% python3 -q
>>> import numpy as np
>>> from numpy import linalg as LA
>>> np.set_printoptions(precision=2, suppress=True, linewidth=100, floatmode="fixed")
>>> def tidy(a):
...     return np.round(a, 2) + 0
... 
>>> B = np.array([[1, 3, 5, 2, 0, 2, 4, 3, 2, 2, 1, 4, 0],
...     [4, 5, 5, 4, 5, 5, 2, 4, 1, 3, 0, 4, 2],
...     [4, 0, 0, 4, 0, 3, 5, 0, 3, 2, 2, 1, 0],
...     [4, 0, 0, 4, 3, 0, 3, 3, 4, 4, 0, 2, 0],
...     [0, 0, 3, 5, 5, 3, 3, 2, 5, 1, 4, 3, 0],
...     [3, 1, 1, 3, 0, 2, 2, 0, 3, 1, 3, 4, 3],
...     [3, 3, 2, 1, 4, 3, 0, 4, 2, 1, 3, 0, 0],
...     [1, 0, 2, 2, 0, 5, 5, 2, 0, 1, 4, 5, 0],
...     [3, 2, 3, 2, 4, 1, 4, 1, 5, 2, 4, 5, 1],
...     [2, 2, 3, 1, 3, 1, 0, 5, 2, 3, 5, 1, 4],
...     [2, 4, 3, 5, 5, 0, 0, 1, 1, 2, 2, 0, 3],
...     [5, 1, 3, 0, 2, 1, 4, 0, 0, 2, 1, 1, 4],
...     [3, 0, 4, 1, 0, 1, 0, 2, 4, 5, 4, 5, 4]])
>>> K = B + B.T
>>> K
array([[ 2,  7,  9,  6,  0,  5,  7,  4,  5,  4,  3,  9,  3],
       [ 7, 10,  5,  4,  5,  6,  5,  4,  3,  5,  4,  5,  2],
       [ 9,  5,  0,  4,  3,  4,  7,  2,  6,  5,  5,  4,  4],
       [ 6,  4,  4,  8,  8,  3,  4,  5,  6,  5,  5,  2,  1],
       [ 0,  5,  3,  8, 10,  3,  7,  2,  9,  4,  9,  5,  0],
       [ 5,  6,  4,  3,  3,  4,  5,  5,  4,  2,  3,  5,  4],
       [ 7,  5,  7,  4,  7,  5,  0,  9,  6,  1,  3,  4,  0],
       [ 4,  4,  2,  5,  2,  5,  9,  4,  1,  6,  5,  5,  2],
       [ 5,  3,  6,  6,  9,  4,  6,  1, 10,  4,  5,  5,  5],
       [ 4,  5,  5,  5,  4,  2,  1,  6,  4,  6,  7,  3,  9],
       [ 3,  4,  5,  5,  9,  3,  3,  5,  5,  7,  4,  1,  7],
       [ 9,  5,  4,  2,  5,  5,  4,  5,  5,  3,  1,  2,  9],
       [ 3,  2,  4,  1,  0,  4,  0,  2,  5,  9,  7,  9,  8]])
>>> W = np.array([[3, 0, -1, -1, 2, -2],
...     [1, 3, -3, -3, -1, -2],
...     [-3, 1, -2, -2, 2, 0],
...     [0, -2, 3, -2, -1, -3],
...     [1, 2, 3, 2, 3, -3],
...     [3, 3, -1, 0, -2, 1],
...     [2, -1, 2, 2, -3, -3],
...     [-1, 3, -3, 0, 3, 2],
...     [3, -1, -2, -1, 0, 0],
...     [-3, -2, 3, 0, 1, -2],
...     [0, 0, -3, 1, 0, -1],
...     [-3, -1, -1, 0, 0, -1],
...     [0, 3, 3, 3, 3, -1]])
>>> b = np.array([2, 3, 1, 3, 3, 2])
>>> hid = np.maximum(K @ W + b, 0)
>>> hid
array([[ 0, 28,  0,  0,  6,  0],
       [26, 53,  0,  0, 24,  0],
       [52, 19,  0,  2, 15,  0],
       [29, 24,  2,  0, 40,  0],
       [29, 11,  1,  0,  9,  0],
       [22, 46,  0,  0, 27,  0],
       [23, 61,  0,  0, 61,  0],
       [13, 17,  5,  5,  0,  0],
       [37, 25, 12,  5, 39,  0],
       [ 0, 52,  0,  4, 67,  0],
       [10, 50, 25, 12, 65,  0],
       [45, 68,  0,  8, 60,  0],
       [ 0, 21,  0, 10, 45,  0]])
>>> basis = np.array([[3, 1, 0], [0, 1, 0], [3, 1, 3], [1, -2, 2], [3, -1, 0], [-3, 2, 2]])
>>> W @ basis
array([[ 17,  -2,  -9],
       [ -6,   4, -19],
       [-11,  -2, -10],
       [ 13,   0,  -1],
       [ 32,  -7,   7],
       [ -3,   9,  -1],
       [ 14,  -4,   4],
       [ -9,   0,  -5],
       [  2,   2,  -8],
       [  9,  -7,   5],
       [ -5,  -7,  -9],
       [ -9,  -7,  -5],
       [ 24,  -5,  13]])
>>> hid @ basis
array([[ 18,  22,   0],
       [150,  55,   0],
       [203,  52,   4],
       [213,  15,   6],
       [117,  32,   3],
       [147,  41,   0],
       [252,  23,   0],
       [ 59,  25,  25],
       [269,  25,  46],
       [205, -23,   8],
       [312,  -4,  99],
       [323,  37,  16],
       [145, -44,  20]])
>>> ev, vecs = LA.eigh(K)
>>> tidy(np.abs(vecs[:, -1]))
array([0.29, 0.30, 0.27, 0.28, 0.31, 0.24, 0.27, 0.24, 0.32, 0.28, 0.28, 0.27, 0.24])
>>> tidy(ev.sum()), np.trace(K)
(np.float64(68.0), np.int64(68))
>>> tidy(LA.eigvalsh(K).min())
np.float64(-13.64)
>>> Q, Rm = LA.qr(K)
>>> np.trace(Q @ Q.T)
np.float64(13.0)
>>> Q.shape, Rm.shape
((13, 13), (13, 13))
>>> rng = np.random.default_rng(43)
>>> ang = np.sort(rng.uniform(-2, 2, 48))
>>> X = np.c_[ang, ang ** 2, ang ** 3] @ np.array([[1, 2, 4, 2, 1, 4, 4, 1, 1, 1, 2],
...     [5, 3, 1, 4, 5, 5, 0, 1, 2, 1, 5],
...     [4, 1, 1, 3, 2, 0, 2, 0, 1, 2, 0]])
>>> tidy(X)
array([[-13.53,   0.03, -11.81, -11.64,   2.08,  11.74, -23.55,   1.95,  -1.92, -13.66,  15.71],
       [-11.80,   0.14, -11.07, -10.33,   2.36,  10.75, -21.83,   1.77,  -1.62, -12.39,  14.59],
       [-10.42,   0.22, -10.47,  -9.28,   2.55,   9.93, -20.43,   1.61,  -1.40, -11.36,  13.66],
       [ -9.48,   0.26, -10.05,  -8.56,   2.67,   9.35, -19.45,   1.51,  -1.24, -10.65,  13.00],
       [ -8.87,   0.29,  -9.77,  -8.09,   2.74,   8.97, -18.81,   1.43,  -1.14, -10.18,  12.56],
       [ -6.97,   0.36,  -8.86,  -6.63,   2.92,   7.70, -16.71,   1.20,  -0.84,  -8.69,  11.11],
       [ -6.33,   0.37,  -8.54,  -6.14,   2.96,   7.25, -15.96,   1.12,  -0.75,  -8.17,  10.58],
       [ -5.61,   0.38,  -8.17,  -5.58,   3.00,   6.72, -15.12,   1.02,  -0.64,  -7.59,   9.98],
       [ -4.09,   0.38,  -7.33,  -4.40,   3.01,   5.54, -13.21,   0.80,  -0.42,  -6.30,   8.59],
       [ -4.06,   0.38,  -7.31,  -4.37,   3.01,   5.51, -13.16,   0.80,  -0.42,  -6.27,   8.56],
       [ -3.69,   0.37,  -7.09,  -4.08,   3.00,   5.20, -12.67,   0.74,  -0.37,  -5.95,   8.19],
       [ -0.38,   0.10,  -4.53,  -1.36,   2.29,   1.66,  -7.08,   0.11,  -0.01,  -2.56,   3.86],
       [  0.14,  -0.05,  -3.73,  -0.85,   1.83,   0.69,  -5.47,  -0.05,   0.00,  -1.74,   2.58],
       [  0.26,  -0.11,  -3.45,  -0.72,   1.65,   0.38,  -4.93,  -0.10,  -0.01,  -1.49,   2.15],
       [  0.26,  -0.11,  -3.45,  -0.72,   1.65,   0.38,  -4.93,  -0.10,  -0.01,  -1.49,   2.15],
       [  0.35,  -0.19,  -3.07,  -0.58,   1.38,   0.00,  -4.22,  -0.16,  -0.03,  -1.18,   1.60],
       [  0.36,  -0.21,  -3.00,  -0.56,   1.33,  -0.06,  -4.10,  -0.17,  -0.04,  -1.13,   1.51],
       [  0.37,  -0.22,  -2.92,  -0.53,   1.26,  -0.14,  -3.95,  -0.18,  -0.04,  -1.07,   1.39],
       [  0.36,  -0.32,  -2.39,  -0.42,   0.87,  -0.53,  -3.05,  -0.23,  -0.08,  -0.74,   0.74],
       [  0.36,  -0.32,  -2.38,  -0.42,   0.86,  -0.53,  -3.04,  -0.23,  -0.09,  -0.74,   0.74],
       [  0.08,  -0.37,  -1.29,  -0.34,   0.16,  -0.78,  -1.45,  -0.22,  -0.15,  -0.30,  -0.10],
       [  0.07,  -0.37,  -1.24,  -0.33,   0.14,  -0.77,  -1.39,  -0.22,  -0.15,  -0.29,  -0.12],
       [  0.06,  -0.37,  -1.21,  -0.33,   0.13,  -0.77,  -1.35,  -0.22,  -0.15,  -0.28,  -0.13],
       [  0.05,  -0.36,  -1.18,  -0.33,   0.11,  -0.76,  -1.31,  -0.21,  -0.15,  -0.28,  -0.14],
       [ -0.03,  -0.28,  -0.75,  -0.26,  -0.02,  -0.59,  -0.80,  -0.16,  -0.13,  -0.17,  -0.20],
       [ -0.03,  -0.28,  -0.75,  -0.26,  -0.02,  -0.59,  -0.80,  -0.16,  -0.13,  -0.17,  -0.20],
       [ -0.04,  -0.11,  -0.23,  -0.10,  -0.04,  -0.22,  -0.23,  -0.05,  -0.05,  -0.06,  -0.10],
       [  0.02,   0.04,   0.07,   0.04,   0.02,   0.07,   0.07,   0.02,   0.02,   0.02,   0.04],
       [  0.25,   0.34,   0.58,   0.37,   0.24,   0.66,   0.57,   0.16,   0.18,   0.17,   0.38],
       [  0.29,   0.39,   0.65,   0.42,   0.29,   0.75,   0.63,   0.18,   0.21,   0.19,   0.44],
       [  0.45,   0.54,   0.87,   0.60,   0.43,   1.03,   0.83,   0.25,   0.30,   0.26,   0.62],
       [  0.51,   0.60,   0.95,   0.67,   0.49,   1.13,   0.91,   0.27,   0.33,   0.29,   0.69],
       [  0.97,   0.99,   1.43,   1.16,   0.91,   1.81,   1.36,   0.43,   0.56,   0.49,   1.16],
       [  1.13,   1.10,   1.56,   1.31,   1.04,   2.00,   1.48,   0.47,   0.63,   0.55,   1.30],
       [  1.15,   1.12,   1.58,   1.33,   1.06,   2.03,   1.50,   0.48,   0.64,   0.56,   1.32],
       [  1.27,   1.21,   1.68,   1.46,   1.17,   2.19,   1.59,   0.51,   0.70,   0.62,   1.44],
       [  3.37,   2.56,   3.03,   3.38,   2.92,   4.29,   2.89,   0.98,   1.58,   1.43,   3.07],
       [ 10.17,   6.08,   6.06,   9.14,   8.12,   9.10,   6.07,   2.02,   4.06,   4.06,   7.09],
       [ 11.06,   6.50,   6.41,   9.88,   8.78,   9.64,   6.46,   2.14,   4.37,   4.42,   7.55],
       [ 20.41,  10.67,   9.72,  17.45,  15.46,  14.56,  10.36,   3.18,   7.49,   8.13,  11.86],
       [ 20.55,  10.73,   9.77,  17.57,  15.56,  14.63,  10.42,   3.20,   7.54,   8.19,  11.92],
       [ 22.29,  11.47,  10.34,  18.97,  16.77,  15.46,  11.14,   3.37,   8.10,   8.90,  12.65],
       [ 29.26,  14.36,  12.58,  24.52,  21.56,  18.56,  13.97,   4.02,  10.33,  11.73,  15.42],
       [ 39.70,  18.52,  15.78,  32.77,  28.58,  22.78,  18.20,   4.91,  13.61,  16.03,  19.23],
       [ 40.21,  18.72,  15.94,  33.18,  28.92,  22.97,  18.41,   4.95,  13.77,  16.24,  19.41],
       [ 41.74,  19.31,  16.39,  34.38,  29.93,  23.55,  19.03,   5.07,  14.24,  16.87,  19.94],
       [ 42.57,  19.63,  16.64,  35.03,  30.49,  23.87,  19.37,   5.14,  14.50,  17.22,  20.23],
       [ 53.42,  23.78,  19.83,  43.54,  37.62,  27.80,  23.76,   5.96,  17.82,  21.76,  23.81]])
>>> U, sv, Vt = LA.svd(X)
>>> np.argmax(sv[:-1] / (sv[1:] + 1e-6)) + 1
np.int64(3)
>>> B = U[:, :3] @ np.diag(sv[:3]) @ Vt[:3]
>>> tidy(np.abs(X - B).max())
np.float64(0.0)
>>> LA.matrix_rank(B)
np.int64(3)
>>> tidy(LA.norm(X - B, 2)), tidy(sv[3])
(np.float64(0.0), np.float64(0.0))
>>> tidy(LA.norm(X - B) / LA.norm(X))
np.float64(0.0)
